$ python -q
>>> import numpy as np
>>> np.set_printoptions(suppress=True, linewidth=200)
>>> feats = np.load("out7.npy")
>>> feats
array([[-8,  0,  0,  0,  0,  0],
       [ 1, -8,  0,  0,  0,  0],
       [ 9,  3,  1,  0,  0,  0],
       [-9,  2, -5,  1,  0,  0],
       [-5,  7, -9, -5,  0,  0],
       [ 3,  1,  7,  0,  3,  3]])
>>> # triangular
>>> np.unique(feats.round(6), axis=0).shape
(6, 6)
>>> np.linalg.lstsq(feats[:-1].T, feats[-1])[2]
np.int32(4)
>>> rk = np.linalg.matrix_rank(feats)
>>> rk
np.int64(5)
>>> null = np.linalg.svd(feats)[2][rk:].T
>>> np.round(feats @ null, 1) + 0
array([[0.],
       [0.],
       [0.],
       [0.],
       [0.],
       [0.]])
>>> np.round(null[:, 0] / null[np.abs(null[:, 0]).round(6).argmax(), 0], 1) + 0
array([ 0.,  0.,  0.,  0.,  1., -1.])
>>> rng = np.random.default_rng(5008)
>>> X = np.triu(rng.random((7, 7)) < 0.4, 1).astype(int)
>>> X = X + X.T
>>> X
array([[0, 1, 0, 0, 1, 1, 0],
       [1, 0, 0, 0, 1, 1, 1],
       [0, 0, 0, 0, 1, 0, 1],
       [0, 0, 0, 0, 0, 1, 1],
       [1, 1, 1, 0, 0, 1, 0],
       [1, 1, 0, 1, 1, 0, 0],
       [0, 1, 1, 1, 0, 0, 0]])
>>> U, s, vt = np.linalg.svd(feats)
>>> s.round(1) + 0
array([19.1, 11.9,  8. ,  3.9,  1.9,  0. ])
>>> M2 = U[:, :5] @ np.diag(s[:5]) @ vt[:5]
>>> M2.round(1) + 0
array([[-8.,  0.,  0.,  0.,  0.,  0.],
       [ 1., -8.,  0.,  0.,  0.,  0.],
       [ 9.,  3.,  1.,  0.,  0.,  0.],
       [-9.,  2., -5.,  1.,  0.,  0.],
       [-5.,  7., -9., -5.,  0.,  0.],
       [ 3.,  1.,  7.,  0.,  3.,  3.]])
>>> round(np.linalg.norm(feats - M2, 2), 1), round(s[5], 1)
(np.float64(0.0), np.float64(0.0))
>>> np.linalg.matrix_rank(M2)
np.int64(5)
>>> np.round(np.linalg.norm(feats - M2) / np.linalg.norm(feats), 1)
np.float64(0.0)
>>> mat = np.array([[1, 0, -1, 1, 2],
...     [2, 1, 0, -1, 1],
...     [1, 2, 1, 0, -1],
...     [-1, 1, 2, 1, 0],
...     [0, -1, 1, 2, 1]])
>>> mat @ np.ones(5)
array([3., 3., 3., 3., 3.])
>>> np.round(np.fft.fft(mat[0]), 1)
array([ 3. +0.j ,  1.6+3.1j, -0.6-0.7j, -0.6+0.7j,  1.6-3.1j])
>>> np.round(np.sort(np.abs(np.fft.fft(mat[0]))), 1), np.round(np.sort(np.linalg.svd(mat, compute_uv=False)), 1)
(array([1. , 1. , 3. , 3.5, 3.5]), array([1. , 1. , 3. , 3.5, 3.5]))
>>> mat @ (-1.0) ** np.arange(5)
array([ 1.,  3., -1., -1.,  1.])
>>> x0 = np.array([5, 3, 1, 3, 5])
>>> rhs = mat @ x0
>>> c, lr = np.zeros(5), 1 / np.linalg.norm(mat, 2) ** 2
>>> for i in range(50):
...     c -= lr * mat.T @ (mat @ c - rhs)
...     if i % 10 == 0: print(i, round(np.linalg.norm(mat @ c - rhs), 1))
... 
0 5.8
10 0.2
20 0.1
30 0.0
40 0.0
>>> c.round(1)
array([5., 3., 1., 3., 5.])
>>> np.round(np.linalg.cond(mat), 1)
np.float64(3.6)
